% ipython --no-banner

In [1]: import numpy as np

In [2]: import numpy.linalg as la

In [3]: np.set_printoptions(precision=4, suppress=True, linewidth=200, legacy="1.25")

In [4]: mat = np.load("run4.npy")

In [5]: mat
Out[5]: 
array([[2, 0, 2, 1, 1, 2, 2, 1, 2],
       [0, 2, 0, 2, 1, 1, 2, 2, 1],
       [2, 0, 2, 0, 2, 1, 1, 2, 2],
       [1, 2, 0, 2, 0, 2, 1, 1, 2],
       [1, 1, 2, 0, 2, 0, 2, 1, 1],
       [2, 1, 1, 2, 0, 2, 0, 2, 1],
       [2, 2, 1, 1, 2, 0, 2, 0, 2],
       [1, 2, 2, 1, 1, 2, 0, 2, 0],
       [2, 1, 2, 2, 1, 1, 2, 0, 2]])

In [6]: evals, evecs = la.eigh(mat)

In [7]: vec = np.array([0, -1, -1, -3, 0, 1, -1, -3, 0])

In [8]: la.eigvalsh(mat[1:, 1:])
Out[8]: array([-1.8126, -1.2117, -0.5497, -0.2188,  2.1388,  3.3765,  4.2235, 10.054 ])

In [9]: (np.sign(evecs[:, -1].round(6)) == np.sign(evecs[0, -1].round(6))).astype(int)
Out[9]: array([1, 1, 1, 1, 1, 1, 1, 1, 1])

In [10]: np.abs(mat).sum(axis=1).max(), np.round(np.abs(evals).max(), 4)
Out[10]: (13, 11.6513)

In [11]: vec @ mat @ vec
Out[11]: 82

In [12]: round(float(vec @ mat @ vec / (vec @ vec)), 4), round(evals[0], 4), round(evals[-1], 4)
Out[12]: (3.7273, -1.9254, 11.6513)

In [13]: u = np.array([3, -2, 0, 1, 0, 1])

In [14]: rng = np.random.default_rng(2383)

In [15]: K = np.outer(rng.normal(size=19), u) + 0.1 * rng.normal(size=(19, 6))

In [16]: K
Out[16]: 
array([[-0.7807,  0.767 ,  0.0293, -0.2217, -0.1546, -0.0866],
       [ 2.5023, -1.7275,  0.026 ,  0.9113, -0.091 ,  0.8644],
       [-0.2987,  0.287 , -0.0299, -0.142 ,  0.079 ,  0.0347],
       [ 0.972 , -0.7597, -0.0024,  0.5381,  0.0653,  0.364 ],
       [ 3.5976, -2.3223,  0.0088,  1.3322,  0.015 ,  1.1332],
       [ 1.6243, -1.1724, -0.0575,  0.4573, -0.0068,  0.5796],
       [-1.6701,  1.1218,  0.0753, -0.6804, -0.1547, -0.5195],
       [ 3.4618, -2.4843, -0.0101,  1.2166, -0.0052,  1.2545],
       [-5.0794,  3.4692,  0.1174, -1.8091,  0.067 , -1.7813],
       [-2.9037,  1.7358,  0.0476, -0.7795, -0.2075, -1.2692],
       [-2.0572,  1.5259,  0.0959, -0.615 ,  0.0713, -0.579 ],
       [-4.0958,  2.8361,  0.1251, -1.3856, -0.059 , -1.4006],
       [ 1.6402, -1.0505, -0.0727,  0.5962,  0.1098,  0.3454],
       [-4.2094,  2.9136, -0.0259, -1.3851,  0.1017, -1.4916],
       [-2.8454,  1.8047,  0.0022, -0.9892, -0.2009, -0.8232],
       [ 1.8691, -1.3965, -0.0391,  0.7603, -0.0237,  0.5853],
       [ 5.2393, -3.7296,  0.0411,  1.7024,  0.0774,  1.7566],
       [ 2.0547, -1.3278, -0.021 ,  0.7098,  0.0568,  0.7066],
       [ 1.8813, -1.1904,  0.0395,  0.581 ,  0.0553,  0.6781]])

In [17]: C2 = np.cov(K, rowvar=False)

In [18]: C2.shape
Out[18]: (6, 6)

In [19]: F = np.loadtxt("mat.csv", delimiter=",")

In [20]: F
Out[20]: 
array([[  0.428 ,  -1.7203,  -2.2309, -16.7839,   7.8697,  -1.1372,  -6.8524],
       [  6.2226,  -9.983 ,   0.3569,  11.8973,   7.0008,  -4.3202,  -7.2298],
       [ -8.9473,   3.0889,  -6.7261,   3.2772, -13.3331,   8.7347,  -0.5976],
       [ -4.0193,   7.9076,  -2.2098,  15.2407,   3.8874,   4.6861,   6.8616],
       [  7.3301,   7.8765,   1.7635,  11.9118,   7.2982,   1.5072,   9.1483],
       [ -1.1564,  -0.2081,   2.1459,  13.1294, -11.3123,   8.5361,   4.5606],
       [ 15.454 ,  -0.0445,   7.5007,  -1.773 ,  -4.2478,  -2.628 ,   8.7646],
       [ -5.9696,  -4.4363,  14.5124,  -0.1575,  -7.6616,  -8.427 ,  -2.082 ],
       [  0.0818,  -1.8695,  -9.8897,  -0.235 ,  11.9552,   4.3356, -11.7009],
       [ -9.2131,  -4.2055,  13.0893,   2.3655,  -9.0285,  -2.5879,   5.6829],
       [ -9.0899,  -9.0715,  -4.9272,   1.3336,   3.4536,  13.8229,   2.4549],
       [  1.1585,   7.6467,  -8.4485, -13.62  ,  -8.9345,   0.8903,   1.6391],
       [  9.8919,  15.7799,   3.3581,  -0.1071,  -0.8165,   4.4149,   4.6584],
       [  5.6725,   8.9891, -13.13  ,  -7.8243,   2.1648,  -3.085 ,  -6.2607],
       [-18.1955,   3.9792,   0.6202,  -0.0677,   5.0561,  -2.2008,   4.7216],
       [  3.2346,  10.461 ,  -7.663 ,   5.6586,  12.6117,   4.7057,  -2.8577],
       [  6.1531,  -5.725 ,  12.0197,   1.4165,   3.1564,  -3.3669, -12.7117],
       [ -0.9894,   4.7241,  -7.4942,  -6.0948, -10.4295,  -8.0868,  10.451 ],
       [-11.6426,  -1.1828,   6.4426,  -3.7689,  -3.0163, -11.4982,   8.1259],
       [-13.7605,   6.1023,   4.7594,   4.4747,   8.993 ,  -1.9464,   6.7878],
       [ -0.3709,   4.9301,   2.5649,  10.4544, -15.695 ,   0.3845,  -3.6334],
       [  6.0078,  11.4882,   3.9618,  -5.9035,  -6.0139,  10.1626,   6.4759],
       [  4.311 ,  -2.6312,  -0.0882,  -0.8767, -12.7428,  12.0771,  -8.0919],
       [-11.0935,  -7.6823,   8.1811,  -5.4818,  -9.1119,  -1.1311,  -6.0523],
       [  4.4175,  -6.5809,   5.4339,  -5.9718,  15.9481,   4.1648,   0.5474],
       [ 15.9477,   0.4983,   6.1223,   7.2896,   4.5049,  -1.8073,  -5.5895],
       [  3.4947,   5.7007,  -8.8461,   7.0559,   4.6859,  13.8367,  -3.7198],
       [  5.4451,  -1.2201,  13.3929,   2.4607,  -0.404 ,  13.5222,   0.6524],
       [ -5.9611,  -3.4285,  13.2681, -11.7314,  -1.1054,  -4.6151,   4.0646]])

In [21]: O, evecs = la.qr(F[:, :6])[0], la.qr(F[:, 6:])[0]

In [22]: sv = la.svd(O.T @ evecs, compute_uv=False)

In [23]: round(la.norm(O @ O.T - evecs @ evecs.T, 2), 4)
Out[23]: 1.0
